$ python -q
>>> import numpy as np
>>> np.set_printoptions(precision=2, suppress=True, linewidth=120, floatmode="fixed")
>>> rnd = lambda a: np.round(a, 2) + 0
>>> m1 = np.load("dump.npy")
>>> print(m1)
[[40 -1 -1  1]
 [-1 38  1 -2]
 [ 1  1 39 -2]
 [ 0  0  2 -1]]
>>> P = np.triu(np.array([[0, 2, 3, 2], [2, 1, 1, 2], [2, 1, 1, 1], [2, 2, 3, 3]]), 1) + np.eye(4)
>>> B = P @ m1 @ np.linalg.inv(P)
>>> print(B)
[[ 41.00  -4.00   3.00 -88.00]
 [  0.00  39.00   5.00 -89.00]
 [  1.00  -1.00  39.00 -42.00]
 [  0.00   0.00   2.00  -3.00]]
>>> print(rnd(np.linalg.det(B)))
-53249.0
>>> print(np.linalg.matrix_rank(B))
4
>>> print(P @ m1 - m1 @ P)
[[  1.00  -1.00   4.00 -89.00]
 [  1.00   3.00   8.00 -79.00]
 [  0.00  -2.00  -2.00 -44.00]
 [  0.00   0.00   0.00  -2.00]]
>>> C2 = B.T @ B
>>> print(rnd(np.linalg.svd(B, compute_uv=False) ** 2))
[19064.87  1768.69  1383.38     0.06]
>>> print(np.trace(C2), (B ** 2).sum())
22217.0 22217.0
>>> print(np.linalg.matrix_rank(C2))
4
>>> print((B @ B.T).shape)
(4, 4)
>>> O, V = np.linalg.qr(m1[:, :3])[0], np.linalg.qr(m1[:, 3:])[0]
>>> sv = np.linalg.svd(O.T @ V, compute_uv=False)
>>> print(rnd(np.linalg.norm(O @ O.T - V @ V.T, 2)))
1.0
>>> print(rnd(sv))
[0.96]
>>> A = np.array([[5.0, 0.0, 0.0, 0.0],
...     [0.0, 5.0, 4.0, 0.0],
...     [0.0, 4.0, 5.0, 0.0],
...     [0.0, 0.0, 0.0, 5.0]])
>>> print(A)
[[5.00 0.00 0.00 0.00]
 [0.00 5.00 4.00 0.00]
 [0.00 4.00 5.00 0.00]
 [0.00 0.00 0.00 5.00]]
>>> evals, V = np.linalg.eigh(A)
>>> vec = np.array([1, 0, -1, -2])
>>> print(vec @ A @ vec)
30.0
>>> print((np.sign(V[:, -1].round(6)) == np.sign(V[0, -1].round(6))).astype(int))
[1 0 0 1]
>>> print(rnd(V * np.sqrt(evals) @ V.T))
[[2.24 0.00 0.00 0.00]
 [0.00 2.00 1.00 0.00]
 [0.00 1.00 2.00 0.00]
 [0.00 0.00 0.00 2.24]]
>>> print(rnd(V * np.maximum(evals, 0) @ V.T))
[[5.00 0.00 0.00 0.00]
 [0.00 5.00 4.00 0.00]
 [0.00 4.00 5.00 0.00]
 [0.00 0.00 0.00 5.00]]
>>> print(rnd(np.linalg.eigvalsh(A[1:, 1:])))
[1.00 5.00 9.00]
>>> print(vec @ A @ vec / (vec @ vec), rnd(evals[0]), evals[-1])
5.0 1.0 9.0
>>> print(rnd(V * np.abs(evals) @ V.T))
[[5.00 0.00 0.00 0.00]
 [0.00 5.00 4.00 0.00]
 [0.00 4.00 5.00 0.00]
 [0.00 0.00 0.00 5.00]]
>>> print(np.einsum("ij,ji->", A, A))
132.0
>>> print(np.kron(np.eye(2, dtype=int), A))
[[5.00 0.00 0.00 0.00 0.00 0.00 0.00 0.00]
 [0.00 5.00 4.00 0.00 0.00 0.00 0.00 0.00]
 [0.00 4.00 5.00 0.00 0.00 0.00 0.00 0.00]
 [0.00 0.00 0.00 5.00 0.00 0.00 0.00 0.00]
 [0.00 0.00 0.00 0.00 5.00 0.00 0.00 0.00]
 [0.00 0.00 0.00 0.00 0.00 5.00 4.00 0.00]
 [0.00 0.00 0.00 0.00 0.00 4.00 5.00 0.00]
 [0.00 0.00 0.00 0.00 0.00 0.00 0.00 5.00]]
>>> print(rnd(np.linalg.det(2 * A)), rnd(np.linalg.det(A)))
3600.0 225.0
>>> P = np.triu(np.array([[3, 2, 2, -3], [-2, -1, -1, 2], [-3, 2, 2, 2], [2, -2, -3, 1]]), 1) + np.eye(4)
>>> B = P @ A @ np.linalg.inv(P)
>>> print(P @ A - A @ P)
[[ 0.00  8.00  8.00  0.00]
 [ 0.00 -4.00  0.00 -8.00]
 [ 0.00  0.00  4.00 -8.00]
 [ 0.00  0.00  0.00  0.00]]
>>> W = np.array([[2, 2, 1, 1, 1, 0],
...     [2, 2, 1, 0, 0, 1],
...     [2, 2, 2, 1, 2, 2],
...     [0, 1, 0, 2, 0, 2]])
>>> c = np.array([0, 1, 2, 5, 4, 3])
>>> act = np.maximum(A @ W + c, 0)
>>> print((act > 0).astype(int))
[[1 1 1 1 1 1]
 [1 1 1 1 1 1]
 [1 1 1 1 1 1]
 [0 1 1 1 1 1]]
>>> print((act > 0).mean(axis=0))
[0.75 1.00 1.00 1.00 1.00 1.00]
>>> print(np.linalg.matrix_rank(act))
4
>>> W2 = np.array([[3, 3], [1, -3], [0, -3], [3, 1], [-3, 1], [3, 3]])
>>> print(W @ W2)
[[ 8 -1]
 [11  0]
 [11  3]
 [13  5]]
